$ python -q
>>> import numpy as np
>>> import numpy.linalg as la
>>> np.set_printoptions(suppress=True, linewidth=140)
>>> def rd(a):
...     return np.round(a, 2) + 0
... 
>>> K = np.load("layer11.npy")
>>> K
array([[ 1,  0,  0,  0,  0,  0,  0,  2, -2,  1,  0, -1,  0,  1],
       [ 0, -2,  0,  0,  0,  0,  1,  0,  0,  0,  0,  0,  0,  0],
       [ 0,  0,  2,  0,  1, -2,  0,  0,  0,  0,  1,  0,  0,  0],
       [-2,  0,  0,  1,  0,  0,  0,  1,  2,  2,  0,  1,  0,  1],
       [ 0,  0, -2,  0, -2,  0,  0,  0,  0,  0,  2,  0,  0,  0],
       [ 0,  0,  2,  0,  2, -2,  0,  0,  0,  0, -2,  0,  0,  0],
       [ 0,  0,  0,  0,  0,  0,  1,  0,  0,  0,  0,  0,  0,  0],
       [-1,  0,  0,  2,  0,  0,  0,  1,  2,  1,  0, -2,  2, -2],
       [ 2,  0,  0, -1,  0,  0,  0,  2,  2,  0,  0,  2,  0,  2],
       [-1,  0,  0, -1,  0,  0,  0,  0,  0,  1,  0, -2,  2,  2],
       [ 0,  0, -2,  0,  2,  1,  0,  0,  0,  0,  2,  0,  0,  0],
       [ 0,  0,  0, -1,  0,  0,  0, -2,  1,  2,  0, -2, -2,  0],
       [ 0,  0,  0, -2,  0,  0,  0,  0, -1,  0,  0, -2,  1,  0],
       [ 2,  0,  0, -2,  0,  0,  0,  0, -1,  0,  0,  0,  0, -1]])
>>> # 3 groups of indices that never mix
>>> rng = np.random.default_rng(80329)
>>> labels = rng.permutation(14)
>>> labels
array([11,  7,  4, 10,  3,  5, 13,  0,  6, 12,  9,  2,  1,  8])
>>> M2 = K[labels][:, labels]
>>> rd(np.sort(np.abs(la.eigvals(M2))))
array([1.  , 1.57, 2.  , 2.41, 2.41, 2.76, 2.76, 2.88, 2.88, 3.11, 3.17, 3.17, 3.67, 3.67])
>>> np.trace(M2)
np.int64(3)
>>> np.allclose(M2, K)
False
>>> f = np.array([0, 7, 1, 2, 3, 5, 6, 9, 7, 7, 2, 7, 1, 2])
>>> g = np.array([2, -2, 3, 1, 3, -1, 3, 1])
>>> F = f[:, None] + g[None, :]
>>> F
array([[ 2, -2,  3,  1,  3, -1,  3,  1],
       [ 9,  5, 10,  8, 10,  6, 10,  8],
       [ 3, -1,  4,  2,  4,  0,  4,  2],
       [ 4,  0,  5,  3,  5,  1,  5,  3],
       [ 5,  1,  6,  4,  6,  2,  6,  4],
       [ 7,  3,  8,  6,  8,  4,  8,  6],
       [ 8,  4,  9,  7,  9,  5,  9,  7],
       [11,  7, 12, 10, 12,  8, 12, 10],
       [ 9,  5, 10,  8, 10,  6, 10,  8],
       [ 9,  5, 10,  8, 10,  6, 10,  8],
       [ 4,  0,  5,  3,  5,  1,  5,  3],
       [ 9,  5, 10,  8, 10,  6, 10,  8],
       [ 3, -1,  4,  2,  4,  0,  4,  2],
       [ 4,  0,  5,  3,  5,  1,  5,  3]])
>>> def softmax(z):
...     e = np.exp(z - z.max(axis=-1, keepdims=True))
...     return e / e.sum(axis=-1, keepdims=True)
... 
>>> rd(softmax(F[1]))
array([0.1 , 0.  , 0.27, 0.04, 0.27, 0.  , 0.27, 0.04])
>>> scores = F @ F.T / np.sqrt(8)
>>> softmax(scores).round(6).argmax(axis=1)
array([7, 7, 7, 7, 7, 7, 7, 7, 7, 7, 7, 7, 7, 7])
>>> softmax(scores)[1] @ F
array([11.,  7., 12., 10., 12.,  8., 12., 10.])
